$ python -q
>>> import numpy as np
>>> import numpy.linalg as la
>>> np.set_printoptions(precision=3, suppress=True, linewidth=160, legacy="1.25")
>>> X = np.loadtxt("test16.csv", delimiter=",")
>>> X
array([[-25.357,  14.279, -44.402, -27.937,  39.651, -45.257,  22.108, -20.208,  15.536, -34.931, -21.705,  45.668],
       [-25.572,  14.755, -45.486, -32.834,  40.892, -44.429,  18.331, -20.449,  13.881, -33.484, -20.366,  44.705],
       [-26.919,  15.191, -45.779, -30.627,  40.5  , -45.705,  20.376, -21.79 ,  15.663, -34.516, -18.698,  45.073],
       [-25.567,  14.19 , -44.335, -27.585,  41.168, -43.214,  19.087, -20.005,  14.602, -35.704, -21.743,  44.879],
       [-25.385,  14.661, -44.718, -30.751,  41.432, -45.426,  18.602, -19.736,  14.953, -33.956, -19.168,  44.312],
       [-22.713,  16.096, -45.958, -30.491,  39.458, -45.752,  18.636, -21.25 ,  13.767, -36.773, -20.25 ,  42.581],
       [-23.052,  15.013, -45.106, -29.552,  40.52 , -43.709,  17.334, -19.696,  13.625, -36.242, -19.879,  44.812],
       [-25.663,  15.582, -46.082, -29.676,  39.251, -43.666,  19.24 , -19.069,  14.126, -36.464, -20.043,  43.913],
       [-25.047,  15.299, -45.095, -29.166,  39.632, -45.072,  21.079, -21.059,  13.931, -35.248, -19.344,  45.01 ],
       [-24.248,  13.967, -43.937, -30.449,  39.142, -45.36 ,  19.636, -21.165,  15.958, -35.006, -19.227,  43.029],
       [-26.776,  15.301, -46.169, -31.075,  40.814, -44.236,  20.6  , -20.903,  15.655, -36.41 , -20.491,  44.426],
       [-25.375,  14.195, -45.579, -28.178,  41.962, -46.795,  21.065, -20.242,  15.693, -36.656, -20.436,  44.557],
       [-22.752,  14.585, -43.839, -31.386,  39.709, -45.47 ,  20.208, -20.841,  16.488, -34.471, -20.51 ,  44.639],
       [-22.142,  15.339, -42.874, -28.508,  40.895, -44.384,  20.356, -20.296,  15.92 , -34.802, -19.604,  43.571],
       [-27.008,  15.525, -44.584, -29.556,  39.673, -43.009,  21.362, -19.66 ,  15.141, -36.129, -22.793,  45.882],
       [-25.12 ,  13.92 , -45.445, -29.769,  41.283, -44.945,  19.144, -21.007,  15.476, -36.025, -20.078,  45.036],
       [-25.238,  15.311, -45.341, -29.217,  41.667, -45.185,  19.275, -18.736,  14.203, -35.328, -20.639,  46.579],
       [-23.393,  15.683, -45.655, -29.328,  40.134, -44.989,  19.297, -20.394,  16.085, -35.574, -18.694,  45.83 ],
       [-24.516,  15.699, -44.584, -30.639,  38.527, -44.923,  21.386, -20.39 ,  16.663, -35.842, -21.128,  44.953],
       [-24.476,  14.42 , -46.154, -29.316,  39.061, -45.393,  20.609, -20.21 ,  15.465, -33.415, -20.069,  44.83 ],
       [-24.173,  16.34 , -44.549, -30.589,  40.869, -44.372,  20.694, -20.508,  15.027, -33.891, -20.68 ,  45.98 ],
       [-24.937,  14.275, -45.238, -30.698,  39.64 , -45.195,  20.35 , -19.747,  15.028, -36.084, -19.553,  44.843],
       [-25.404,  14.394, -44.194, -30.003,  39.45 , -44.936,  19.838, -20.235,  14.862, -35.799, -20.712,  43.47 ],
       [-22.755,  14.297, -46.107, -29.982,  40.743, -44.46 ,  19.416, -21.206,  16.259, -35.184, -20.747,  45.783],
       [-25.841,  14.467, -46.014, -29.851,  41.388, -45.942,  21.419, -20.438,  14.56 , -34.804, -19.843,  44.673],
       [-23.476,  15.156, -44.273, -29.15 ,  41.104, -44.596,  19.86 , -19.53 ,  14.009, -35.18 , -19.401,  44.466],
       [-24.574,  15.536, -45.248, -31.031,  39.904, -46.553,  19.026, -19.624,  15.172, -34.453, -18.671,  44.572],
       [-24.327,  13.695, -42.796, -30.871,  41.805, -47.359,  20.488, -20.693,  13.806, -35.097, -20.297,  45.34 ],
       [-26.499,  14.901, -44.935, -31.563,  39.732, -45.208,  19.902, -19.656,  14.518, -34.015, -20.78 ,  46.542],
       [-26.323,  14.638, -45.099, -31.21 ,  40.564, -45.741,  19.211, -19.465,  17.272, -33.542, -19.409,  45.043],
       [-24.492,  14.057, -45.137, -31.64 ,  40.509, -45.059,  19.001, -20.414,  16.186, -35.623, -21.264,  45.301],
       [-25.924,  15.782, -44.703, -31.13 ,  40.74 , -45.57 ,  20.54 , -20.299,  14.135, -35.201, -19.092,  46.626],
       [-23.209,  14.033, -45.776, -30.257,  41.134, -46.304,  20.262, -21.225,  14.857, -33.895, -19.84 ,  44.312],
       [-24.914,  15.572, -45.321, -29.473,  39.138, -46.648,  19.669, -19.464,  16.327, -34.429, -20.666,  46.67 ],
       [-25.413,  14.148, -45.404, -29.715,  39.72 , -44.754,  19.743, -19.17 ,  14.141, -33.946, -19.196,  42.93 ],
       [-26.473,  14.123, -43.601, -30.634,  40.164, -42.683,  20.497, -19.644,  16.925, -33.48 , -19.429,  42.683]])
>>> T = np.stack([X, 4 * X, X[::-1]])
>>> T.shape
(3, 36, 12)
